In [1]: import numpy as np

In [2]: from numpy import linalg as LA

In [3]: np.set_printoptions(suppress=True, linewidth=200)

In [4]: tidy = lambda a: np.round(a, 3) + 0

In [5]: feats = np.load("out11.npy")

In [6]: feats
Out[6]: 
array([[ 1,  3,  2,  3,  4,  5,  2],
       [-9, -7, -8, -7, -6, -5, -8],
       [-2,  0, -1,  0,  1,  2, -1],
       [-9, -7, -8, -7, -6, -5, -8],
       [ 0,  2,  1,  2,  3,  4,  1],
       [ 1,  3,  2,  3,  4,  5,  2],
       [-4, -2, -3, -2, -1,  0, -3]])

In [7]: rng = np.random.default_rng(8953)

In [8]: labels = rng.permutation(7)

In [9]: labels
Out[9]: array([0, 2, 6, 3, 4, 1, 5])

In [10]: other = feats[labels][:, labels]

In [11]: np.trace(other)
Out[11]: np.int64(-9)

In [12]: tidy(LA.det(other)), tidy(LA.det(feats[labels]))
Out[12]: (np.float64(0.0), np.float64(0.0))

In [13]: tidy(np.sort(np.abs(LA.eigvals(other))))
Out[13]: array([ 0.   ,  0.   ,  0.   ,  0.   ,  0.   ,  1.844, 10.844])

In [14]: E = np.loadtxt("w.csv", delimiter=",")

In [15]: E
Out[15]: 
array([[ 0.397, -0.784,  1.609, -1.545],
       [-1.3  , -0.1  ,  1.7  ,  0.7  ],
       [ 0.7  , -1.2  ,  1.2  , -1.6  ]])

In [16]: tidy(E.mean(axis=0))
Out[16]: array([-0.068, -0.695,  1.503, -0.815])

In [17]: LA.rank(E)
AttributeError: module 'numpy.linalg' has no attribute 'rank'


In [18]: np.count_nonzero(E)
Out[18]: np.int64(12)

In [19]: LA.matrix_rank(E)
Out[19]: np.int64(3)

In [20]: tidy(E.sum(axis=1))
Out[20]: array([-0.323,  1.   , -0.9  ])

In [21]: np.abs(E).max()
Out[21]: np.float64(1.7)

In [22]: tidy(E - E[0])
Out[22]: 
array([[ 0.   ,  0.   ,  0.   ,  0.   ],
       [-1.697,  0.684,  0.091,  2.245],
       [ 0.303, -0.416, -0.409, -0.055]])

In [23]: tidy(LA.svd(E, compute_uv=False))
Out[23]: array([3.406, 2.25 , 0.307])

In [24]: u = np.array([0, -2, 1])

In [25]: tidy(np.cross(E[2, :3], E[0, :3]))
Out[25]: array([-0.99 , -0.65 , -0.072])

In [26]: left, sigma = LA.svd(E)
ValueError: too many values to unpack (expected 2)


In [27]: left, sigma, Vt = LA.svd(E, full_matrices=False)

In [28]: (sigma > 1e-8).sum()
Out[28]: np.int64(3)

In [29]: tidy(left.T @ E @ Vt.T)
Out[29]: 
array([[3.406, 0.   , 0.   ],
       [0.   , 2.25 , 0.   ],
       [0.   , 0.   , 0.307]])

In [30]: tidy(np.abs(Vt[0]))
Out[30]: array([0.17 , 0.412, 0.649, 0.616])

In [31]: tidy(sigma / sigma[0])
Out[31]: array([1.   , 0.661, 0.09 ])

In [32]: tidy(sigma)
Out[32]: array([3.406, 2.25 , 0.307])

In [33]: np.allclose(left * sigma @ Vt, E)
Out[33]: True

In [34]: tidy(Vt @ Vt.T)
Out[34]: 
array([[1., 0., 0.],
       [0., 1., 0.],
       [0., 0., 1.]])

In [35]: tidy(np.cumsum(sigma ** 2) / np.sum(sigma ** 2))
Out[35]: array([0.692, 0.994, 1.   ])

In [36]: tidy(np.sqrt((sigma ** 2).sum())), tidy(LA.norm(E))
Out[36]: (np.float64(4.094), np.float64(4.094))

In [37]: w1 = np.array([[-2, -2], [0, 3], [-1, 2], [-3, -3]])

In [38]: coef = np.array([-3, -5])

In [39]: act = np.maximum(E @ w1 + coef, 0)

In [40]: (act > 0).astype(int)
Out[40]: 
array([[0, 0],
       [0, 0],
       [0, 0]])

In [41]: (act > 0).mean(axis=0)
Out[41]: array([0., 0.])

In [42]: Z = np.array([[3, -2], [2, 1]])

In [43]: (act @ Z).round(6).argmax(axis=1)
Out[43]: array([0, 0, 0])

In [44]: mat = np.load("a.npy")

In [45]: mat
Out[45]: 
array([[1, 0, 0, 2, 3, 0, 1],
       [0, 1, 2, 0, 2, 1, 5],
       [0, 0, 0, 2, 4, 0, 4],
       [0, 0, 0, 5, 4, 3, 0],
       [0, 0, 0, 0, 2, 2, 1],
       [0, 0, 0, 0, 0, 1, 4],
       [0, 0, 0, 0, 0, 0, 1]])

In [46]: # looks like rank 6

In [47]: left, sigma, Vt = LA.svd(mat)

In [48]: V = Vt[:(sigma > 1e-8).sum()]

In [49]: vec = mat[0] + -1 * mat[1] + rng.integers(2) * np.eye(7)[3]

In [50]: vec
Out[50]: array([ 1., -1., -2.,  2.,  1., -1., -4.])

In [51]: tidy(LA.norm(vec - V.T @ V @ vec))
Out[51]: np.float64(0.0)

In [52]: tidy(np.diag(V.T @ V))
Out[52]: array([1. , 0.2, 0.8, 1. , 1. , 1. , 1. ])

In [53]: np.allclose(V.T @ V @ vec, vec)
Out[53]: True

In [54]: LA.matrix_rank(np.vstack([mat, vec]))
Out[54]: np.int64(6)

In [55]: other = np.array([[0, 2, 0],
    ...:     [1, 0, 3],
    ...:     [0, 0, 1],
    ...:     [3, 2, 2],
    ...:     [2, 1, 3],
    ...:     [2, 2, 3],
    ...:     [0, 2, 2]])

In [56]: np.einsum("ik,kj->ji", mat, other)
Out[56]: 
array([[12,  7, 14, 29,  8,  2,  0],
       [11, 14, 16, 20,  8, 10,  2],
       [15, 24, 24, 31, 14, 11,  2]])

In [57]: LA.matrix_rank(np.vstack([mat, other.T]))
Out[57]: np.int64(7)

In [58]: mat @ other
Out[58]: 
array([[12, 11, 15],
       [ 7, 14, 24],
       [14, 16, 24],
       [29, 20, 31],
       [ 8,  8, 14],
       [ 2, 10, 11],
       [ 0,  2,  2]])

In [59]: np.einsum("ij,ij->i", mat, mat)
Out[59]: array([15, 35, 36, 50,  9, 17,  1])

In [60]: np.vstack([mat, other.T]).shape
Out[60]: (10, 7)

In [61]: np.einsum("ij,ij->", mat, other)
ValueError: operands could not be broadcast together with remapped shapes [original->remapped]: (7,7)->(7,7) (7,3)->(7,3) 


In [62]: np.einsum("ik,kj->ij", mat, other)
Out[62]: 
array([[12, 11, 15],
       [ 7, 14, 24],
       [14, 16, 24],
       [29, 20, 31],
       [ 8,  8, 14],
       [ 2, 10, 11],
       [ 0,  2,  2]])

In [63]: other = mat + rng.integers(-2, 3, (7, 6)) @ rng.integers(-2, 3, (6, 7))

In [64]: other
Out[64]: 
array([[  1,  -5, -10,  -4,   1,  -6,  12],
       [  3,  -4,  -3,  -6,  -5,   1,  11],
       [ -5,   6,  10,  11,   8,   8,   0],
       [  4,   4,  -4,   3,   8,   3,   2],
       [ -4,  -5,   1,  -4,   1,  10,   4],
       [ 10,   2, -10,   2,   0,  -3,   4],
       [ -9,   1,   2,   0,   6,  -4,   6]])

In [65]: LA.matrix_rank(other - mat, tol=1e-8)
Out[65]: np.int64(6)

In [66]: tidy(LA.svd(other - mat, compute_uv=False))
Out[66]: array([28.699, 17.895, 13.756,  7.977,  4.876,  3.246,  0.   ])

In [67]: O, V = LA.qr(other[:, :2])[0], LA.qr(other[:, 2:])[0]

In [68]: sigma = LA.svd(O.T @ V, compute_uv=False)

In [69]: tidy(sigma)
Out[69]: array([0.995, 0.915])

In [70]: tidy(LA.norm(O @ O.T - V @ V.T, 2))
Out[70]: np.float64(1.0)

In [71]: tidy(np.degrees(np.arccos(sigma.clip(0, 1))))
Out[71]: array([ 5.668, 23.726])

In [72]: left, sigma = LA.svd(mat)
ValueError: too many values to unpack (expected 2)


In [73]: left, sigma, Vt = LA.svd(mat, full_matrices=False)

In [74]: np.abs(left[:, 0]).round(6).argmax()
Out[74]: np.int64(2)

In [75]: (sigma > 1e-8).sum()
Out[75]: np.int64(6)

In [76]: np.allclose(left * sigma @ Vt, mat)
Out[76]: True

In [77]: tidy(sigma / sigma[0])
Out[77]: array([1.   , 0.619, 0.264, 0.173, 0.146, 0.076, 0.   ])

In [78]: tidy(left.T @ mat @ Vt.T)
Out[78]: 
array([[10.391,  0.   ,  0.   ,  0.   ,  0.   ,  0.   ,  0.   ],
       [ 0.   ,  6.431,  0.   ,  0.   ,  0.   ,  0.   ,  0.   ],
       [ 0.   ,  0.   ,  2.74 ,  0.   ,  0.   ,  0.   ,  0.   ],
       [ 0.   ,  0.   ,  0.   ,  1.796,  0.   ,  0.   ,  0.   ],
       [ 0.   ,  0.   ,  0.   ,  0.   ,  1.518,  0.   ,  0.   ],
       [ 0.   ,  0.   ,  0.   ,  0.   ,  0.   ,  0.791,  0.   ],
       [ 0.   ,  0.   ,  0.   ,  0.   ,  0.   ,  0.   ,  0.   ]])

In [79]: left.shape, sigma.shape, Vt.shape
Out[79]: ((7, 7), (7,), (7, 7))

In [80]: tidy(Vt @ Vt.T)
Out[80]: 
array([[1., 0., 0., 0., 0., 0., 0.],
       [0., 1., 0., 0., 0., 0., 0.],
       [0., 0., 1., 0., 0., 0., 0.],
       [0., 0., 0., 1., 0., 0., 0.],
       [0., 0., 0., 0., 1., 0., 0.],
       [0., 0., 0., 0., 0., 1., 0.],
       [0., 0., 0., 0., 0., 0., 1.]])

In [81]: tidy(np.cumsum(sigma ** 2) / np.sum(sigma ** 2))
Out[81]: array([0.662, 0.916, 0.962, 0.982, 0.996, 1.   , 1.   ])

In [82]: F = np.loadtxt("m.csv", delimiter=",")

In [83]: F
Out[83]: 
array([[2., 3., 0., 0., 0., 0.],
       [1., 3., 0., 0., 0., 0.],
       [1., 0., 0., 0., 0., 0.],
       [0., 0., 2., 3., 0., 0.],
       [0., 0., 1., 3., 0., 0.],
       [0., 0., 1., 0., 0., 0.],
       [0., 0., 0., 0., 2., 3.],
       [0., 0., 0., 0., 1., 3.],
       [0., 0., 0., 0., 1., 0.]])

In [84]: hat = F @ LA.solve(F.T @ F, F.T)

In [85]: tidy(np.diag(hat))
Out[85]: array([0.667, 0.667, 0.667, 0.667, 0.667, 0.667, 0.667, 0.667, 0.667])

In [86]: LA.matrix_rank(np.eye(9) - hat)
Out[86]: np.int64(3)

In [87]: tidy(hat @ F[:, 4])
Out[87]: array([0., 0., 0., 0., 0., 0., 2., 1., 1.])

In [88]: other = np.c_[F[:, :1] @ np.array([[-2]]), np.array([1, 6, -8, -7, -4, 4, -9, -3, 6])]

In [89]: other
Out[89]: 
array([[-4.,  1.],
       [-2.,  6.],
       [-2., -8.],
       [ 0., -7.],
       [ 0., -4.],
       [ 0.,  4.],
       [ 0., -9.],
       [ 0., -3.],
       [ 0.,  6.]])

In [90]: tidy(LA.norm(other - F @ LA.lstsq(F, other)[0], axis=0))
Out[90]: array([0.   , 8.206])

In [91]: tidy(LA.norm(LA.qr(F)[0].T @ other, axis=0) ** 2 / ((other ** 2).sum(axis=0) + 1e-12))
Out[91]: array([1.   , 0.781])

In [92]: LA.matrix_rank(np.c_[F, other])
Out[92]: np.int64(7)

In [93]: tidy(LA.lstsq(F, other[:, 0])[0])
Out[93]: array([-2.,  0.,  0.,  0.,  0.,  0.])

In [94]: LA.matrix_rank(other)
Out[94]: np.int64(2)

In [95]: tidy(LA.norm(F) ** 2 / LA.norm(F, 2) ** 2)
Out[95]: np.float64(3.156)

In [96]: tidy(LA.norm(F, axis=0))
Out[96]: array([2.449, 4.243, 2.449, 4.243, 2.449, 4.243])

In [97]: tidy(LA.norm(F[4], 1)), tidy(LA.norm(F[4], np.inf))
Out[97]: (np.float64(4.0), np.float64(3.0))

In [98]: tidy(LA.norm(F, 2))
Out[98]: np.float64(4.777)

In [99]: tidy(LA.norm(F, "nuc"))
Out[99]: np.float64(17.593)

In [100]: LA.norm(F, axis=1).argmax()
Out[100]: np.int64(0)

In [101]: vec = np.array([2, 1, 2, 2, 4, 2])

In [102]: target = F @ vec

In [103]: target
Out[103]: array([ 7.,  5.,  2., 10.,  8.,  2., 14., 10.,  4.])

In [104]: tidy(LA.pinv(F) @ F)
Out[104]: 
array([[1., 0., 0., 0., 0., 0.],
       [0., 1., 0., 0., 0., 0.],
       [0., 0., 1., 0., 0., 0.],
       [0., 0., 0., 1., 0., 0.],
       [0., 0., 0., 0., 1., 0.],
       [0., 0., 0., 0., 0., 1.]])

In [105]: LA.solve(F, target)
LinAlgError: Last 2 dimensions of the array must be square


In [106]: tidy(LA.lstsq(F, target)[0])
Out[106]: array([2., 1., 2., 2., 4., 2.])

In [107]: target = target + 0.1 * rng.normal(size=9)

In [108]: tidy(target)
Out[108]: array([ 7.045,  4.965,  1.982, 10.064,  8.188,  2.12 , 14.045,  9.995,  4.077])

In [109]: coef, *_ = LA.lstsq(F, target)

In [110]: tidy(LA.norm(target - F @ coef))
Out[110]: np.float64(0.153)

In [111]: vec = np.array([0, 0, 0, -1, 0, -2])

In [112]: F @ (2 * vec)
Out[112]: array([  0.,   0.,   0.,  -6.,  -6.,   0., -12., -12.,   0.])

In [113]: (F @ vec).argmax()
Out[113]: np.int64(0)

In [114]: F @ np.eye(6)[0]
Out[114]: array([2., 1., 1., 0., 0., 0., 0., 0., 0.])

In [115]: F @ vec
Out[115]: array([ 0.,  0.,  0., -3., -3.,  0., -6., -6.,  0.])

In [116]: np.sign((F @ vec).round(6))
Out[116]: array([ 0.,  0.,  0., -1., -1.,  0., -1., -1.,  0.])

In [117]: np.einsum("ij,j->i", F, vec)
Out[117]: array([ 0.,  0.,  0., -3., -3.,  0., -6., -6.,  0.])

In [118]: F * vec
Out[118]: 
array([[ 0.,  0.,  0., -0.,  0., -0.],
       [ 0.,  0.,  0., -0.,  0., -0.],
       [ 0.,  0.,  0., -0.,  0., -0.],
       [ 0.,  0.,  0., -3.,  0., -0.],
       [ 0.,  0.,  0., -3.,  0., -0.],
       [ 0.,  0.,  0., -0.,  0., -0.],
       [ 0.,  0.,  0., -0.,  0., -6.],
       [ 0.,  0.,  0., -0.,  0., -6.],
       [ 0.,  0.,  0., -0.,  0., -0.]])

In [119]: vec @ F
ValueError: matmul: Input operand 1 has a mismatch in its core dimension 0, with gufunc signature (n?,k),(k,m?)->(n?,m?) (size 9 is different from 6)


In [120]: K = np.load("run17.npy")

In [121]: K
Out[121]: 
array([[ 0,  2,  0,  2,  1,  1,  2,  0,  1],
       [ 0,  1,  2,  0,  0,  0,  1,  1,  0],
       [ 0, -1, -6,  2,  1,  1, -1, -3,  1]])

In [122]: # null space of dimension 7

In [123]: other = F + rng.integers(-2, 3, (9, 3)) @ rng.integers(-2, 3, (3, 6))

In [124]: other
Out[124]: 
array([[ 0., 11.,  4., -4.,  4.,  0.],
       [-9., 11., 12.,  0.,  0.,  0.],
       [-4.,  6.,  6.,  0.,  2.,  1.],
       [-2.,  4.,  4.,  4.,  3.,  2.],
       [-4.,  8.,  7.,  0.,  3.,  0.],
       [ 0.,  2.,  1.,  0.,  2.,  1.],
       [-2.,  0.,  2.,  1.,  1.,  3.],
       [ 0., -4., -2.,  5.,  0.,  5.],
       [ 1., -2., -2.,  2.,  1.,  1.]])

In [125]: LA.matrix_rank(other - F, tol=1e-8)
Out[125]: np.int64(3)
